$ python -q
>>> import numpy as np
>>> import numpy.linalg as la
>>> np.set_printoptions(precision=2, suppress=True, linewidth=160)
>>> F = np.load("block19.npy")
>>> F
array([[-0.81,  0.2 ,  0.81,  1.16],
       [ 0.2 ,  1.45,  0.76,  1.57],
       [ 0.81,  0.76, -1.33,  1.04],
       [ 1.16,  1.57,  1.04, -0.31]])
>>> evals, V = la.eigh(F)
>>> x = np.array([3, -7, -6, 2])
>>> np.round(x @ F @ x, 2)
np.float64(-14.7)
>>> V * np.abs(evals) @ V.T
array([[ 1.24,  0.99, -0.31, -0.29],
       [ 0.99,  1.78,  0.6 ,  0.81],
       [-0.31,  0.6 ,  1.91, -0.04],
       [-0.29,  0.81, -0.04,  2.07]])
>>> round(x @ F @ x / (x @ x), 2), evals[0], evals[-1]
(np.float64(-0.15), np.float64(-2.0), np.float64(3.0))
>>> U, sv, VT = la.svd(F)
>>> V = VT[:(sv > 1e-8).sum()]
>>> rng = np.random.default_rng(356527)
>>> x = F[3] + 4 * F[0] + rng.integers(2) * np.eye(4)[3]
>>> x
array([-2.06,  2.38,  4.3 ,  5.35])
>>> round(float(la.norm(x - V.T @ V @ x)), 2)
0.34
>>> np.all(la.eigvalsh(F) > 0)
np.False_
>>> feats = np.load("arr.npy")
>>> feats.round(2) + 0
array([[ 0.26, -0.24, -0.36,  0.02],
       [-0.24,  0.23,  0.34, -0.01],
       [-0.36,  0.34,  0.51, -0.02],
       [ 0.02, -0.01, -0.02,  0.  ]])
>>> # a projection of rank 1
>>> th = np.radians(60)
>>> Rm = np.eye(4)
>>> Rm[2, 2] = Rm[0, 0] = np.cos(th)
>>> Rm[2, 0], Rm[0, 2] = -np.sin(th), np.sin(th)
>>> Rm
array([[ 0.5 ,  0.  ,  0.87,  0.  ],
       [ 0.  ,  1.  ,  0.  ,  0.  ],
       [-0.87,  0.  ,  0.5 ,  0.  ],
       [ 0.  ,  0.  ,  0.  ,  1.  ]])
>>> other = feats @ Rm.T
>>> np.round(la.det(Rm), 2), np.trace(Rm)
(np.float64(1.0), np.float64(3.0))
>>> np.round(la.svd(feats, compute_uv=False), 2) + 0, np.round(la.svd(other, compute_uv=False), 2) + 0
(array([1., 0., 0., 0.]), array([1., 0., 0., 0.]))
>>> other.round(2) + 0
array([[-0.19, -0.24, -0.4 ,  0.02],
       [ 0.18,  0.23,  0.38, -0.01],
       [ 0.26,  0.34,  0.57, -0.02],
       [-0.01, -0.01, -0.02,  0.  ]])
>>> np.abs(other - feats).max(axis=0)
array([0.63, 0.  , 0.06, 0.  ])
>>> np.allclose(other @ other.T, other.T @ other)
False
>>> round(float(np.abs(la.eigvals(other)).max()), 2)
0.61
>>> round(float(la.det(other)), 2)
-0.0
>>> np.round((other - other.T) / 2, 2) + 0
array([[ 0.  , -0.21, -0.33,  0.01],
       [ 0.21,  0.  ,  0.02,  0.  ],
       [ 0.33, -0.02,  0.  ,  0.  ],
       [-0.01,  0.  ,  0.  ,  0.  ]])
>>> np.round(other @ other, 2) + 0
array([[-0.11, -0.15, -0.25,  0.01],
       [ 0.11,  0.14,  0.23, -0.01],
       [ 0.16,  0.21,  0.35, -0.01],
       [-0.01, -0.01, -0.01,  0.  ]])
>>> assert other == other.T
Traceback (most recent call last):
  File "<python-input-35>", line 1, in <module>
    assert other == other.T
           ^^^^^^^^^^^^^^^^
ValueError: The truth value of an array with more than one element is ambiguous. Use a.any() or a.all()
>>> np.round(la.svd(feats, compute_uv=False), 2) + 0
array([1., 0., 0., 0.])
>>> feats.shape
(4, 4)
>>> np.diff(feats, axis=0)
array([[-0.5 ,  0.47,  0.71, -0.03],
       [-0.12,  0.11,  0.17, -0.01],
       [ 0.38, -0.36, -0.53,  0.02]])
>>> la.matrix_rank(feats)
np.int64(1)
>>> np.round(feats.mean(axis=0), 2) + 0
array([-0.08,  0.08,  0.12,  0.  ])
>>> feats - feats[0]
array([[ 0.  ,  0.  ,  0.  ,  0.  ],
       [-0.5 ,  0.47,  0.71, -0.03],
       [-0.62,  0.58,  0.88, -0.04],
       [-0.24,  0.23,  0.34, -0.01]])
>>> round(la.norm(feats, 2) / la.norm(feats), 2)
np.float64(1.0)
>>> [round(float(x), 2) for x in la.svd(feats, compute_uv=False)[:3]]
[1.0, 0.0, 0.0]
>>> la.cond(feats) > 100
np.True_
>>> rk = la.matrix_rank(feats)
>>> rk
np.int64(1)
>>> ns = la.svd(feats)[2][rk:].T
>>> ns.shape
(4, 3)
>>> la.matrix_rank(feats.T @ feats), la.matrix_rank(feats @ feats.T)
(np.int64(1), np.int64(1))
>>> [int(la.matrix_rank(np.delete(feats, i, axis=0))) for i in range(4)]
[1, 1, 1, 1]
>>> K = np.loadtxt("mat.csv", delimiter=",")
>>> K
array([[-2.88,  0.94, -3.51,  3.49],
       [-2.81,  0.99, -3.21,  3.18],
       [-2.61,  1.33, -3.65,  3.08],
       [-2.83,  1.51, -3.1 ,  3.11],
       [-3.13,  1.21, -2.4 ,  2.84],
       [-2.98,  0.95, -2.92,  2.81],
       [-2.91,  1.06, -2.81,  3.05],
       [-3.07,  0.76, -2.69,  3.34],
       [ 1.07, -3.39, -1.05, -0.43],
       [ 0.95, -3.35, -0.86, -0.08],
       [ 0.72, -2.93, -1.17, -0.43],
       [ 1.17, -2.39, -1.06,  0.16],
       [ 1.09, -2.75, -0.83,  0.27],
       [ 1.09, -3.28, -1.05, -0.66],
       [ 0.95, -3.07, -0.89, -0.28],
       [ 0.96, -3.23, -1.03, -0.05],
       [-1.99, -2.12, -2.78,  0.9 ],
       [-2.36, -1.39, -2.81,  0.95],
       [-2.25, -1.94, -3.35,  1.7 ],
       [-1.81, -2.45, -3.4 ,  1.  ],
       [-2.19, -2.44, -3.48,  0.67],
       [-2.27, -2.18, -3.08,  0.96],
       [-1.99, -1.84, -2.59,  1.65],
       [-1.28, -2.55, -3.38,  0.98]])
>>> dist = la.norm(K[:, None] - K[None], axis=-1)
>>> np.flatnonzero(dist[2] < dist.mean() / 2)
array([0, 1, 2, 3, 4, 5, 6, 7])
>>> dist.mean(axis=1).argmax()
np.int64(13)
>>> la.matrix_rank(dist ** 2)
np.int64(6)
>>> dist.shape
(24, 24)
>>> (dist + 1e9 * np.eye(24)).round(6).argmin(axis=1)
array([ 1,  6,  1,  1,  6,  6,  5,  6, 13, 15, 14, 12, 11,  8, 15,  9, 21, 16, 22, 20, 19, 16, 18, 19])
>>> other = np.c_[K[:, :3] @ np.array([[0, -2, -2], [0, 0, -2], [1, -1, -2]]), np.array([-2, 1, 2, 1, 0, -1, 3, -3, -3, 1, -3, -2, -1, 2, 0, 2, -2, 3, -2, -2, -3, 1, -2, 1])]
>>> other
array([[-3.51,  9.27, 10.9 , -2.  ],
       [-3.21,  8.83, 10.06,  1.  ],
       [-3.65,  8.87,  9.86,  2.  ],
       [-3.1 ,  8.76,  8.84,  1.  ],
       [-2.4 ,  8.66,  8.64,  0.  ],
       [-2.92,  8.88,  9.9 , -1.  ],
       [-2.81,  8.63,  9.32,  3.  ],
       [-2.69,  8.83, 10.  , -3.  ],
       [-1.05, -1.09,  6.74, -3.  ],
       [-0.86, -1.04,  6.52,  1.  ],
       [-1.17, -0.27,  6.76, -3.  ],
       [-1.06, -1.28,  4.56, -2.  ],
       [-0.83, -1.35,  4.98, -1.  ],
       [-1.05, -1.13,  6.48,  2.  ],
       [-0.89, -1.01,  6.02,  0.  ],
       [-1.03, -0.89,  6.6 ,  2.  ],
       [-2.78,  6.76, 13.78, -2.  ],
       [-2.81,  7.53, 13.12,  3.  ],
       [-3.35,  7.85, 15.08, -2.  ],
       [-3.4 ,  7.02, 15.32, -2.  ],
       [-3.48,  7.86, 16.22, -3.  ],
       [-3.08,  7.62, 15.06,  1.  ],
       [-2.59,  6.57, 12.84, -2.  ],
       [-3.38,  5.94, 14.42,  1.  ]])
>>> la.norm(la.qr(K)[0].T @ other, axis=0) ** 2 / ((other ** 2).sum(axis=0) + 1e-12)
array([1.  , 1.  , 1.  , 0.11])
>>> np.round(la.lstsq(K, other[:, 0])[0], 2) + 0
array([0., 0., 1., 0.])
>>> proj = K @ la.solve(K.T @ K, K.T)
>>> np.allclose(proj @ proj, proj)
True
>>> proj @ K[:, 2]
array([-3.51, -3.21, -3.65, -3.1 , -2.4 , -2.92, -2.81, -2.69, -1.05, -0.86, -1.17, -1.06, -0.83, -1.05, -0.89, -1.03, -2.78, -2.81, -3.35, -3.4 , -3.48,
       -3.08, -2.59, -3.38])
>>> round(float(np.trace(proj)), 2)
4.0
>>> M = np.load("m.npy")
>>> M
array([[-2.,  2., -7.,  4.],
       [ 2., -5., 10., -4.],
       [ 2., -2.,  7., -4.],
       [ 2., -2., 10., -7.]])
>>> # rows and columns are dependent
>>> other = M + rng.integers(-2, 3, (4, 3)) @ rng.integers(-2, 3, (3, 4))
>>> other
array([[-1.,  2., -5.,  4.],
       [ 2., -5.,  7., -2.],
       [-3., -4.,  3., -6.],
       [ 3.,  2.,  9., -9.]])
>>> la.matrix_rank(other - M, tol=1e-8)
np.int64(3)
>>> np.round(la.svd(other - M, compute_uv=False), 2) + 0
array([7.44, 4.65, 3.47, 0.  ])
>>> other - M
array([[ 1.,  0.,  2.,  0.],
       [ 0.,  0., -3.,  2.],
       [-5., -2., -4., -2.],
       [ 1.,  4., -1., -2.]])
>>> mat = np.array([[5, 6, 7, 8, 9],
...     [10, 11, 12, 13, 14],
...     [15, 16, 17, 18, 19],
...     [20, 21, 22, 23, 24],
...     [25, 26, 27, 28, 29]])
>>> rk = la.matrix_rank(mat)
>>> rk
np.int64(2)
>>> ns = la.svd(mat)[2][rk:].T
>>> np.round(ns @ ns.T, 2) + 0
array([[ 0.4, -0.4, -0.2,  0. ,  0.2],
       [-0.4,  0.7, -0.2, -0.1,  0. ],
       [-0.2, -0.2,  0.8, -0.2, -0.2],
       [ 0. , -0.1, -0.2,  0.7, -0.4],
       [ 0.2,  0. , -0.2, -0.4,  0.4]])
>>> np.allclose(mat @ ns, 0)
True
>>> [int(la.matrix_rank(np.delete(mat, i, axis=0))) for i in range(5)]
[2, 2, 2, 2, 2]
>>> proj = np.triu(np.array([[4, 5, 5, 3, 3],
...     [3, 1, 2, 1, 4],
...     [4, 4, 2, 0, 5],
...     [3, 3, 5, 1, 2],
...     [2, 0, 0, 2, 4]]), 1) + np.eye(5)
>>> other = proj @ mat @ la.inv(proj)
>>> other
array([[  265., -1043.,  1060.,   564., -2718.],
       [  160.,  -632.,   640.,   336., -1632.],
       [  140.,  -554.,   560.,   292., -1424.],
       [   70.,  -277.,   280.,   146.,  -712.],
       [   25.,   -99.,   100.,    52.,  -254.]])
>>> proj @ mat - mat @ proj
array([[ 260.,  251.,  255.,  287.,  234.],
       [ 150.,  107.,   92.,  130.,   18.],
       [ 125.,   55.,   28.,   79.,  -85.],
       [  50.,  -48.,  -88.,  -25., -242.],
       [   0., -125., -177., -101., -370.]])
>>> np.round(la.det(other), 2)
np.float64(0.0)
>>> U, sv, VT = la.svd(mat)
>>> sv.round(2) + 0
array([92.29,  2.71,  0.  ,  0.  ,  0.  ])
>>> other = U[:, :2] @ np.diag(sv[:2]) @ VT[:2]
>>> other
array([[ 5.,  6.,  7.,  8.,  9.],
       [10., 11., 12., 13., 14.],
       [15., 16., 17., 18., 19.],
       [20., 21., 22., 23., 24.],
       [25., 26., 27., 28., 29.]])
>>> la.matrix_rank(other)
np.int64(2)
>>> m1 = np.load("run19.npy")
>>> m1
array([[1.  , 0.5 , 0.25],
       [0.5 , 1.  , 0.5 ],
       [0.25, 0.5 , 1.  ]])
>>> # equal to its transpose
>>> evals, V = la.eigh(m1)
>>> x = np.array([0, 2, 1])
>>> la.eigvalsh(m1[1:, 1:])
array([0.5, 1.5])
>>> x @ m1 @ x / (x @ x), round(evals[0], 2), round(float(evals[-1]), 2)
(np.float64(1.4), np.float64(0.41), 1.84)
>>> (np.sign(V[:, -1].round(6)) == np.sign(V[0, -1].round(6))).astype(int)
array([1, 1, 1])
>>> np.abs(m1).sum(axis=1).max(), np.round(np.abs(evals).max(), 2)
(np.float64(2.0), np.float64(1.84))
>>> V * np.abs(evals) @ V.T
array([[1.  , 0.5 , 0.25],
       [0.5 , 1.  , 0.5 ],
       [0.25, 0.5 , 1.  ]])
>>> x @ m1 @ x
np.float64(7.0)
>>> x = np.ones(3)
>>> for _ in range(3):
...     x = m1 @ x
...     x /= la.norm(x)
...     print(round(x @ m1 @ x, 2))
... 
1.84
1.84
1.84
>>> round(la.eigvalsh(m1)[-1], 2)
np.float64(1.84)
>>> x
array([0.54, 0.64, 0.54])
>>> evals, V = la.eigh(m1)
>>> V @ np.diag(evals) @ V.T
array([[1.  , 0.5 , 0.25],
       [0.5 , 1.  , 0.5 ],
       [0.25, 0.5 , 1.  ]])
>>> np.abs(V[:, -1]).round(6).argmax()
np.int64(1)
>>> evals
array([0.41, 0.75, 1.84])
>>> la.eigvalsh(m1 + 3 * np.eye(3))
array([3.41, 3.75, 4.84])
>>> np.unique(evals.round(6) + 0, return_counts=True)[1]
array([1, 1, 1])
>>> np.round(V.T @ V, 2) + 0
array([[1., 0., 0.],
       [0., 1., 0.],
       [0., 0., 1.]])
>>> la.svd(m1, compute_uv=False)
array([1.84, 0.75, 0.41])
>>> x = np.array([1, 3, 3])
>>> rhs = m1 @ x
>>> beta, lr = np.zeros(3), 1 / la.norm(m1, 2) ** 2
>>> for i in range(6):
...     beta -= lr * m1.T @ (m1 @ beta - rhs)
...     if i % 1 == 0: print(i, round(la.norm(m1 @ beta - rhs), 2))
... 
0 0.9
1 0.76
2 0.64
3 0.54
4 0.46
5 0.39
>>> beta
array([1.5 , 2.73, 2.82])
>>> X = np.load("case13.npy")
>>> X
array([[-1.,  1.,  7.],
       [-2.,  2., 14.],
       [ 0.,  0.,  8.]])
>>> np.round(np.trace(la.pinv(X) @ X), 2)
np.float64(2.0)
>>> la.lstsq(X[:-1].T, X[-1])[2]
np.int32(1)
>>> la.matrix_rank(X, rtol=0.1)
np.int64(1)
>>> la.cond(X) > 100
np.True_
>>> [round(float(x), 2) for x in la.svd(X, compute_uv=False)[:3]]
[17.8, 1.42, 0.0]
>>> round(float(la.norm(X, 2) / la.norm(X)), 2)
1.0
>>> Z = np.array([[0, -9, 9], [4, 7, -3], [4, -1, 6]])
>>> data = (rng.random((28, 3)) < 0.25) @ Z
>>> data
array([[  0,   0,   0],
       [  8,   6,   3],
       [  0,   0,   0],
       [  0,   0,   0],
       [  0,   0,   0],
       [  4, -10,  15],
       [  4,  -1,   6],
       [  4,  -2,   6],
       [  0,   0,   0],
       [  0,   0,   0],
       [  4,  -2,   6],
       [  4,  -2,   6],
       [  4,  -1,   6],
       [  0,   0,   0],
       [  4,   7,  -3],
       [  4,   7,  -3],
       [  4,   7,  -3],
       [  4,  -1,   6],
       [  0,  -9,   9],
       [  4,   7,  -3],
       [  4,   7,  -3],
       [  4, -10,  15],
       [  4,  -1,   6],
       [  0,  -9,   9],
       [  0,   0,   0],
       [  0,   0,   0],
       [  0,   0,   0],
       [  4,   7,  -3]])
>>> G = np.cov(data, rowvar=False)
>>> np.argwhere(np.triu(np.abs(np.corrcoef(data.T)) > 0.8, 1))
array([[1, 2]])
>>> round(np.corrcoef(data[:, 0], data[:, 2])[0, 1], 2)
np.float64(0.18)
>>> G
array([[  5.14,   3.56,   2.14],
       [  3.56,  26.22, -23.33],
       [  2.14, -23.33,  26.89]])
>>> la.eigvalsh(G)[::-1]
array([49.91,  8.32,  0.03])
>>> np.corrcoef(data.T)
array([[ 1.  ,  0.31,  0.18],
       [ 0.31,  1.  , -0.88],
       [ 0.18, -0.88,  1.  ]])
>>> np.median(data, axis=0)
array([4., 0., 0.])
>>> np.polyfit(data[:, 0], data[:, 2], 1)
array([0.42, 1.67])
